$ ipython --no-banner

In [1]: import numpy as np

In [2]: np.set_printoptions(precision=2, suppress=True, linewidth=120)

In [3]: data = np.load("block17.npy")

In [4]: data
Out[4]: 
array([[1.  , 0.7 , 0.49, 0.34, 0.24],
       [0.7 , 1.  , 0.7 , 0.49, 0.34],
       [0.49, 0.7 , 1.  , 0.7 , 0.49],
       [0.34, 0.49, 0.7 , 1.  , 0.7 ],
       [0.24, 0.34, 0.49, 0.7 , 1.  ]])

In [5]: # equal to its transpose

In [6]: w, V = np.linalg.eigh(data)

In [7]: np.abs(V[:, -1]).round(6).argmax()
Out[7]: np.int64(2)

In [8]: np.linalg.eigvalsh(data @ data)
Out[8]: array([0.04, 0.06, 0.19, 1.03, 9.61])

In [9]: w
Out[9]: array([0.19, 0.25, 0.43, 1.02, 3.1 ])

In [10]: print(V @ np.diag(w) @ V.T)
[[1.   0.7  0.49 0.34 0.24]
 [0.7  1.   0.7  0.49 0.34]
 [0.49 0.7  1.   0.7  0.49]
 [0.34 0.49 0.7  1.   0.7 ]
 [0.24 0.34 0.49 0.7  1.  ]]

In [11]: np.round(V.T @ V, 2) + 0
Out[11]: 
array([[1., 0., 0., 0., 0.],
       [0., 1., 0., 0., 0.],
       [0., 0., 1., 0., 0.],
       [0., 0., 0., 1., 0.],
       [0., 0., 0., 0., 1.]])

In [12]: A2 = np.linalg.inv(data)

In [13]: np.round(np.linalg.det(data) * A2, 2) + 0
Out[13]: 
array([[ 0.13, -0.09,  0.  ,  0.  ,  0.  ],
       [-0.09,  0.2 , -0.09,  0.  ,  0.  ],
       [ 0.  , -0.09,  0.2 , -0.09,  0.  ],
       [ 0.  ,  0.  , -0.09,  0.2 , -0.09],
       [ 0.  ,  0.  ,  0.  , -0.09,  0.13]])

In [14]: round(np.linalg.cond(data), 2)
Out[14]: np.float64(15.95)

In [15]: A = np.loadtxt("m.csv", delimiter=",")

In [16]: A
Out[16]: 
array([[  2.,   0.,   0.,   0.,   0.,   0.,   0.],
       [  0.,  18., -20., -16., -16.,   8.,  12.],
       [  0., -20.,  27.,  20.,  20., -10., -15.],
       [  0., -16.,  20.,  18.,  16.,  -8., -12.],
       [  0., -16.,  20.,  16.,  18.,  -8., -12.],
       [  0.,   8., -10.,  -8.,  -8.,   6.,   6.],
       [  0.,  12., -15., -12., -12.,   6.,  11.]])

In [17]: x = np.ones(7)

In [18]: for _ in range(6):
    ...:     x = A @ x
    ...:     x /= np.linalg.norm(x)
    ...:     print(round(x @ A @ x, 2))
    ...: 
86.4
88.0
88.0
88.0
88.0
88.0

In [19]: print(round(float(np.linalg.eigvalsh(A)[-1]), 2))
88.0

In [20]: r0 = np.array([4, -1, -3, 1, 3, 2, -4])

In [21]: A2 = A + np.outer(r0, np.eye(7)[1])

In [22]: np.linalg.matrix_rank(A2 - A)
Out[22]: np.int64(1)

In [23]: np.round(np.linalg.det(A2) / np.linalg.det(A), 2), round(float(1 + np.linalg.solve(A, r0)[1]), 2)
Out[23]: (np.float64(0.8), 0.8)

In [24]: E = np.load("test16.npy")

In [25]: E
Out[25]: 
array([[  3, -18,   9,  -3,   6,  -3,   0,  12],
       [ -1,  -3,   2,  -2,  -2,   8,   1,   4],
       [  2,  -6,   3,   1,   4,  -8,   0,   2],
       [  3,  -6,   2,   0,   6, -11,  -2,   2],
       [ -1,  -3,   2,  -2,  -2,   8,   1,   4],
       [ -3,  16,  -7,   5,  -6,   1,   2, -12]])

In [26]: print(np.linalg.cond(E) > 100)
True

In [27]: print([round(float(x), 2) for x in np.linalg.svd(E, compute_uv=False)[:3]])
[36.22, 19.16, 3.3]

In [28]: round(np.linalg.norm(E, 2) / np.linalg.norm(E), 2)
Out[28]: np.float64(0.88)

In [29]: E[4] @ E[0]
Out[29]: np.int64(87)

In [30]: print(np.round(np.linalg.norm(E, 1), 2), np.round(np.linalg.norm(E, np.inf), 2))
52.0 54.0

In [31]: np.round(np.linalg.norm(E) ** 2 / np.linalg.norm(E, 2) ** 2, 2)
Out[31]: np.float64(1.29)

In [32]: print(np.round(np.linalg.norm(E, 2), 2))
36.22

In [33]: x = np.array([-2, -1, -1, -1, 0, 3, 1, 2])

In [34]: E @ np.ones(8)
Out[34]: array([ 6.,  7., -2., -6.,  7., -4.])

In [35]: E @ (2 * x)
Out[35]: array([ 42,  76, -44, -66,  76, -54])

In [36]: U, s, vt = np.linalg.svd(E)

In [37]: V = vt[:(s > 1e-8).sum()]

In [38]: rng = np.random.default_rng(69)

In [39]: x = E[4] + 2 * E[0] + rng.integers(2) * np.eye(8)[7]

In [40]: x
Out[40]: array([  5., -39.,  20.,  -8.,  10.,   2.,   1.,  28.])

In [41]: print(np.linalg.matrix_rank(np.vstack([E, x])))
3

In [42]: np.allclose(V.T @ V @ x, x)
Out[42]: True

In [43]: rank = np.linalg.matrix_rank(E)

In [44]: rank
Out[44]: np.int64(3)

In [45]: N = np.linalg.svd(E)[2][rank:].T

In [46]: N.shape
Out[46]: (8, 5)

In [47]: print([int(np.linalg.matrix_rank(E[:i])) for i in range(1, len(E) + 1)])
[1, 2, 3, 3, 3, 3]

In [48]: [int(np.linalg.matrix_rank(E[:, :j + 1])) for j in range(8)]
Out[48]: [1, 2, 3, 3, 3, 3, 3, 3]

In [49]: J = np.array([[3, -3, 1, -1, -1],
    ...:     [1, -2, 2, 1, 1],
    ...:     [0, -3, 3, 0, 1],
    ...:     [2, -3, 3, 2, -2],
    ...:     [2, 3, 0, -2, -1]])

In [50]: J
Out[50]: 
array([[ 3, -3,  1, -1, -1],
       [ 1, -2,  2,  1,  1],
       [ 0, -3,  3,  0,  1],
       [ 2, -3,  3,  2, -2],
       [ 2,  3,  0, -2, -1]])

In [51]: U, s, vt = np.linalg.svd(J, full_matrices=False)

In [52]: U.shape, s.shape, vt.shape
Out[52]: ((5, 5), (5,), (5, 5))

In [53]: np.round(vt @ vt.T, 2) + 0
Out[53]: 
array([[1., 0., 0., 0., 0.],
       [0., 1., 0., 0., 0.],
       [0., 0., 1., 0., 0.],
       [0., 0., 0., 1., 0.],
       [0., 0., 0., 0., 1.]])

In [54]: (s > 1e-8).sum()
Out[54]: np.int64(5)
